$ ipython --no-banner

In [1]: import numpy as np

In [2]: from numpy import linalg as LA

In [3]: np.set_printoptions(suppress=True, linewidth=160)

In [4]: rnd = lambda a: np.round(a, 2) + 0

In [5]: sig = 3 * 0.9 ** np.arange(5)

In [6]: rng = np.random.default_rng(9379)

In [7]: arr = rng.normal(size=(40, 5)) * rng.permutation(sig)

In [8]: rnd(arr)
Out[8]: 
array([[ 2.87, -2.08,  0.35, -1.14, -4.91],
       [-0.69,  1.64,  1.16,  0.85,  2.48],
       [ 0.78,  2.41, -0.3 ,  0.19, -2.2 ],
       [ 2.36, -0.77, -0.9 ,  3.61,  1.06],
       [-3.97,  2.01,  0.31, -0.91, -2.37],
       [-2.78,  1.69, -2.64,  2.62,  0.64],
       [ 0.79, -2.04, -0.02, -2.49,  4.82],
       [-3.02, -0.2 , -0.45, -2.06, -0.81],
       [-0.85,  2.14,  0.9 , -1.96, -5.87],
       [-1.79, -2.55, -2.63,  4.25,  5.79],
       [ 3.92,  0.17,  1.06, -3.21,  0.32],
       [ 5.29, -4.6 , -6.38, -1.06, -0.08],
       [-1.82, -0.69,  3.11,  4.15, -1.07],
       [ 2.15,  1.19,  1.36,  0.18, -0.88],
       [-1.67, -0.71,  2.82, -2.13,  2.71],
       [-2.4 ,  0.86, -2.33, -0.61, -1.53],
       [ 0.95, -2.18, -1.13,  1.83,  2.82],
       [ 1.28, -0.18, -2.11, -4.05,  0.97],
       [ 4.11, -1.21,  1.36,  0.11,  2.87],
       [ 0.17,  0.11, -2.09,  1.88, -0.58],
       [-2.02,  0.09,  2.18,  0.75,  1.62],
       [-4.67, -0.32,  0.94, -1.04,  1.66],
       [ 1.87,  2.86, -2.8 , -2.25, -0.9 ],
       [-3.44,  0.72, -0.04, -1.16, -4.43],
       [ 5.58, -0.91,  2.86,  0.32, -4.79],
       [-2.46, -4.35, -2.78,  3.96,  4.94],
       [ 0.06, -0.18,  0.1 ,  0.57, -4.15],
       [ 0.4 ,  1.95, -4.02,  1.64,  1.59],
       [ 0.61, -2.27, -1.73, -1.32,  0.19],
       [-3.89,  6.18, -1.29,  0.83, -2.82],
       [-3.71, -0.03, -5.24, -1.  , -0.01],
       [-0.84,  3.44,  2.09, -3.35,  1.36],
       [ 0.54,  1.02,  2.61,  1.66,  3.62],
       [-4.98,  1.5 , -1.74,  1.56,  0.16],
       [ 1.44, -2.58, -3.41,  3.37,  4.41],
       [-0.63, -0.9 , -1.73,  2.74,  3.34],
       [ 2.02, -2.23,  1.79, -3.11,  3.02],
       [ 0.46,  1.28,  0.8 ,  2.8 , -1.66],
       [ 1.99, -3.22, -0.83,  2.23, -0.54],
       [-0.29,  0.11, -3.53,  3.58, -3.81]])

In [9]: Z = arr[[13, 31]].astype(float)

In [10]: for _ in range(4):
    ...:     lab = LA.norm(arr[:, None] - Z, axis=-1).argmin(axis=1)
    ...:     Z = np.array([arr[lab == j].mean(axis=0) for j in range(2)])
    ...: 

In [11]: lab
Out[11]: array([0, 0, 1, 0, 1, 1, 0, 1, 1, 0, 0, 0, 0, 0, 1, 1, 0, 0, 0, 0, 1, 1, 1, 1, 0, 0, 1, 0, 0, 1, 1, 1, 0, 1, 0, 0, 0, 0, 0, 1])

In [12]: rnd(Z)
Out[12]: 
array([[ 1.29, -1.1 , -0.58,  0.83,  1.21],
       [-2.11,  1.33, -0.65, -0.37, -1.22]])

In [13]: np.bincount(lab)
Out[13]: array([23, 17])

In [14]: rnd(Z[1] - Z[0])
Out[14]: array([-3.39,  2.43, -0.07, -1.21, -2.43])

In [15]: Ac = (arr - arr.mean(axis=0)) / arr.std(axis=0)

In [16]: np.argwhere(np.abs(Ac) > 2)
Out[16]: 
array([[ 8,  4],
       [11,  0],
       [11,  1],
       [11,  2],
       [24,  0],
       [25,  1],
       [29,  1],
       [30,  2]])

In [17]: b = LA.lstsq(np.delete(Ac, 3, axis=1), Ac[:, 3])[0]

In [18]: rnd(1 - np.var(Ac[:, 3] - np.delete(Ac, 3, axis=1) @ b))
Out[18]: np.float64(0.1)

In [19]: r0 = np.array([-4, -3, -3, 5, -5, 0, 0, 0, -5, 1, 5]) + 0.5

In [20]: M = np.eye(11) - 2 * np.outer(r0, r0) / (r0 @ r0)

In [21]: rnd(M)
Out[21]: 
array([[ 0.81, -0.14, -0.14,  0.3 , -0.24,  0.03,  0.03,  0.03, -0.24,  0.08,  0.3 ],
       [-0.14,  0.9 , -0.1 ,  0.21, -0.17,  0.02,  0.02,  0.02, -0.17,  0.06,  0.21],
       [-0.14, -0.1 ,  0.9 ,  0.21, -0.17,  0.02,  0.02,  0.02, -0.17,  0.06,  0.21],
       [ 0.3 ,  0.21,  0.21,  0.53,  0.38, -0.04, -0.04, -0.04,  0.38, -0.13, -0.47],
       [-0.24, -0.17, -0.17,  0.38,  0.69,  0.03,  0.03,  0.03, -0.31,  0.1 ,  0.38],
       [ 0.03,  0.02,  0.02, -0.04,  0.03,  1.  ,  0.  ,  0.  ,  0.03, -0.01, -0.04],
       [ 0.03,  0.02,  0.02, -0.04,  0.03,  0.  ,  1.  ,  0.  ,  0.03, -0.01, -0.04],
       [ 0.03,  0.02,  0.02, -0.04,  0.03,  0.  ,  0.  ,  1.  ,  0.03, -0.01, -0.04],
       [-0.24, -0.17, -0.17,  0.38, -0.31,  0.03,  0.03,  0.03,  0.69,  0.1 ,  0.38],
       [ 0.08,  0.06,  0.06, -0.13,  0.1 , -0.01, -0.01, -0.01,  0.1 ,  0.97, -0.13],
       [ 0.3 ,  0.21,  0.21, -0.47,  0.38, -0.04, -0.04, -0.04,  0.38, -0.13,  0.53]])

In [22]: vals, V = LA.eigh(M)

In [23]: rnd(V.T @ M @ V)
Out[23]: 
array([[-1.,  0.,  0.,  0.,  0.,  0.,  0.,  0.,  0.,  0.,  0.],
       [ 0.,  1.,  0.,  0.,  0.,  0.,  0.,  0.,  0.,  0.,  0.],
       [ 0.,  0.,  1.,  0.,  0.,  0.,  0.,  0.,  0.,  0.,  0.],
       [ 0.,  0.,  0.,  1.,  0.,  0.,  0.,  0.,  0.,  0.,  0.],
       [ 0.,  0.,  0.,  0.,  1.,  0.,  0.,  0.,  0.,  0.,  0.],
       [ 0.,  0.,  0.,  0.,  0.,  1.,  0.,  0.,  0.,  0.,  0.],
       [ 0.,  0.,  0.,  0.,  0.,  0.,  1.,  0.,  0.,  0.,  0.],
       [ 0.,  0.,  0.,  0.,  0.,  0.,  0.,  1.,  0.,  0.,  0.],
       [ 0.,  0.,  0.,  0.,  0.,  0.,  0.,  0.,  1.,  0.,  0.],
       [ 0.,  0.,  0.,  0.,  0.,  0.,  0.,  0.,  0.,  1.,  0.],
       [ 0.,  0.,  0.,  0.,  0.,  0.,  0.,  0.,  0.,  0.,  1.]])

In [24]: rnd(vals)
Out[24]: array([-1.,  1.,  1.,  1.,  1.,  1.,  1.,  1.,  1.,  1.,  1.])

In [25]: (vals > 1e-8).sum(), (vals < -1e-8).sum()
Out[25]: (np.int64(10), np.int64(1))

In [26]: rnd(LA.eigvalsh(M + -1 * np.eye(11)))
Out[26]: array([-2.,  0.,  0.,  0.,  0.,  0.,  0.,  0.,  0.,  0.,  0.])

In [27]: J = np.load("out13.npy")

In [28]: J
Out[28]: 
array([[ 0.99,  0.63,  1.  ,  1.  , -1.  ,  1.  ,  0.06, -0.87, -1.  ,  0.04, -0.81,  1.  , -0.75],
       [-0.97,  0.84, -0.71, -0.48,  0.89, -0.71, -0.62, -0.31,  0.85,  0.49, -0.86, -0.22, -0.22],
       [ 0.23, -0.9 ,  0.05,  0.79, -0.11, -0.64, -0.37,  0.  ,  0.57,  0.14,  0.95, -0.34,  0.07],
       [ 0.97,  0.13,  1.  ,  0.98, -0.98,  1.  ,  0.18, -0.58, -1.  , -0.09, -0.31,  0.97, -0.46],
       [-0.97,  0.91, -1.  , -1.  ,  0.98, -0.96,  0.45,  0.65,  0.99, -0.21, -0.94, -0.92,  0.45],
       [-1.  ,  1.  , -0.58, -0.83,  0.94, -0.09, -0.65, -0.58,  0.56,  0.62, -1.  ,  0.38, -0.48],
       [ 1.  , -1.  ,  0.98,  0.99, -0.99,  0.77,  0.45,  0.23, -0.95, -0.5 ,  1.  ,  0.38,  0.24],
       [ 0.73, -0.93,  0.44,  0.83, -0.55, -0.24, -0.12,  0.06,  0.02, -0.04,  0.96, -0.14,  0.1 ],
       [-0.1 , -0.66, -0.77, -0.41,  0.43, -0.8 ,  0.06,  0.35,  0.82, -0.1 ,  0.75, -0.66,  0.27],
       [ 0.82,  0.82,  0.58, -0.74, -0.7 ,  0.94,  0.76,  0.18, -0.95, -0.49, -0.92,  0.6 ,  0.03],
       [-0.82, -0.46, -0.97, -0.82,  0.89, -0.97, -0.15,  0.42,  0.98,  0.05,  0.6 , -0.87,  0.34],
       [-0.96,  0.95, -0.96, -0.98,  0.93, -0.73,  0.09,  0.21,  0.89,  0.07, -0.97, -0.57,  0.09],
       [ 0.89, -0.99, -0.65,  0.17, -0.35, -0.83,  0.4 ,  0.61,  0.75, -0.42,  0.99, -0.79,  0.51],
       [ 0.49, -0.52,  0.93,  0.95, -0.71,  0.67, -0.45, -0.47, -0.79,  0.26,  0.59,  0.66, -0.31],
       [-0.41,  0.49,  0.41,  0.34,  0.05,  0.3 , -0.29, -0.3 , -0.27,  0.23, -0.54,  0.36, -0.22],
       [-0.26,  0.73, -0.72, -0.91,  0.44, -0.06,  0.47,  0.31,  0.23, -0.25, -0.81, -0.28,  0.17],
       [ 0.35,  0.93, -0.81, -0.99,  0.22,  0.56,  0.87,  0.58, -0.43, -0.62, -0.97, -0.22,  0.33],
       [ 0.31, -0.74,  0.96,  0.99, -0.71,  0.55, -0.72, -0.62, -0.72,  0.47,  0.83,  0.71, -0.41],
       [ 0.74, -0.57,  0.71,  0.69, -0.67,  0.53,  0.09, -0.06, -0.67, -0.1 ,  0.62,  0.34, -0.03],
       [ 0.7 , -1.  , -0.18,  0.99, -0.29, -0.98, -0.67,  0.21,  0.96,  0.21,  1.  , -0.82,  0.32],
       [-0.62,  0.83,  0.36, -0.04,  0.2 ,  0.49, -0.24, -0.35, -0.41,  0.24, -0.89,  0.48, -0.27],
       [ 0.87,  0.27, -0.45, -0.93, -0.46,  0.57,  0.85,  0.59, -0.62, -0.65, -0.46, -0.2 ,  0.38],
       [ 0.52,  0.12,  0.9 ,  0.82, -0.7 ,  0.82, -0.15, -0.39, -0.88,  0.11, -0.18,  0.71, -0.28],
       [ 0.9 , -0.98,  0.93,  0.99, -0.88,  0.24, -0.45, -0.27, -0.6 ,  0.14,  0.99,  0.36, -0.1 ],
       [-1.  ,  1.  , -0.77, -0.87,  0.99, -0.46, -0.89, -0.79,  0.87,  0.84, -1.  ,  0.45, -0.66],
       [-0.93, -0.44,  0.18,  0.93,  0.65, -0.8 , -0.89, -0.58,  0.84,  0.7 ,  0.64, -0.03, -0.35],
       [ 0.54, -0.93,  0.52,  0.91, -0.46, -0.36, -0.37, -0.09,  0.17,  0.13,  0.96, -0.09,  0.01],
       [-0.47, -0.26,  0.51,  0.82,  0.05, -0.15, -0.6 , -0.4 ,  0.13,  0.4 ,  0.38,  0.24, -0.24],
       [-0.65, -0.64,  0.69,  0.97,  0.08, -0.41, -0.82, -0.57,  0.37,  0.6 ,  0.78,  0.28, -0.35],
       [ 0.54, -0.96,  0.89,  0.99, -0.68, -0.09, -0.69, -0.43, -0.22,  0.38,  0.98,  0.33, -0.22]])

In [29]: x0 = np.array([2, -1, 2, -2, 0, 2, -1, 2, 0, 2, 2, -2, -1])

In [30]: rhs = J @ x0

In [31]: rnd(LA.solve(J.T @ J, J.T @ rhs))
Out[31]: array([ 2., -1.,  2., -2.,  0.,  2., -1.,  2.,  0.,  2.,  2., -2., -1.])

In [32]: rhs = rhs + 0.3 * rng.normal(size=30)

In [33]: rnd(rhs)
Out[33]: 
array([-1.32, -5.15,  1.61,  0.04, -4.99, -4.58,  4.51,  3.67,  1.12,  1.17,  0.43, -4.62,  1.87,  2.68, -2.18, -3.15, -1.43,  3.26,  3.66,  2.75, -2.32,
        2.  ,  0.35,  4.51, -4.88, -1.26,  3.09, -0.06,  0.55,  3.69])

In [34]: b, *_ = LA.lstsq(J, rhs)

In [35]: b.round()
Out[35]: array([ 3., -1.,  4., -2.,  1.,  3., -2.,  5.,  0.,  1.,  2., -3., -6.])

In [36]: [round(float(LA.norm(LA.solve(J.T @ J + lam * np.eye(13), J.T @ rhs))), 2) for lam in (0, 1, 10, 100)]
Out[36]: [10.65, 2.82, 1.78, 0.76]
